% ipython --no-banner

In [1]: import numpy as np

In [2]: np.set_printoptions(precision=2, suppress=True, linewidth=100, legacy="1.25")

In [3]: arr = np.load("m.npy")

In [4]: arr
Out[4]: 
array([[ 3,  2,  0,  1,  2,  3,  3],
       [ 0,  3,  1,  0,  2,  2,  2],
       [ 3,  2,  3,  2,  1,  2,  3],
       [ 1,  1,  3,  3,  3,  3,  3],
       [ 3,  1,  1,  3,  2,  0,  0],
       [ 1,  0,  3,  1,  0,  3,  2],
       [ 3, -1, -1,  1,  0,  1,  1]])

In [5]: # looks like rank 6

In [6]: left, sv, VT = np.linalg.svd(arr)

In [7]: evecs = VT[:(sv > 1e-8).sum()]

In [8]: rng = np.random.default_rng(7)

In [9]: vec = arr[3] + -1 * arr[6] + rng.integers(2) * np.eye(7)[3]

In [10]: vec
Out[10]: array([-2.,  2.,  4.,  3.,  3.,  2.,  2.])

In [11]: np.allclose(evecs.T @ evecs @ vec, vec)
Out[11]: False

In [12]: round(float(np.linalg.norm(vec - evecs.T @ evecs @ vec)), 2)
Out[12]: 0.63

In [13]: np.diag(evecs.T @ evecs)
Out[13]: array([0.92, 0.9 , 0.9 , 0.6 , 0.72, 0.96, 1.  ])

In [14]: r = np.linalg.matrix_rank(arr)

In [15]: r
Out[15]: 6

In [16]: null = np.linalg.svd(arr)[2][r:].T

In [17]: np.round(arr @ null, 2) + 0
Out[17]: 
array([[0.],
       [0.],
       [0.],
       [0.],
       [0.],
       [0.],
       [0.]])

In [18]: null[:, 0] / null[np.abs(null[:, 0]).round(6).argmax(), 0]
Out[18]: array([-0.44,  0.51, -0.51,  1.  , -0.84,  0.31,  0.01])
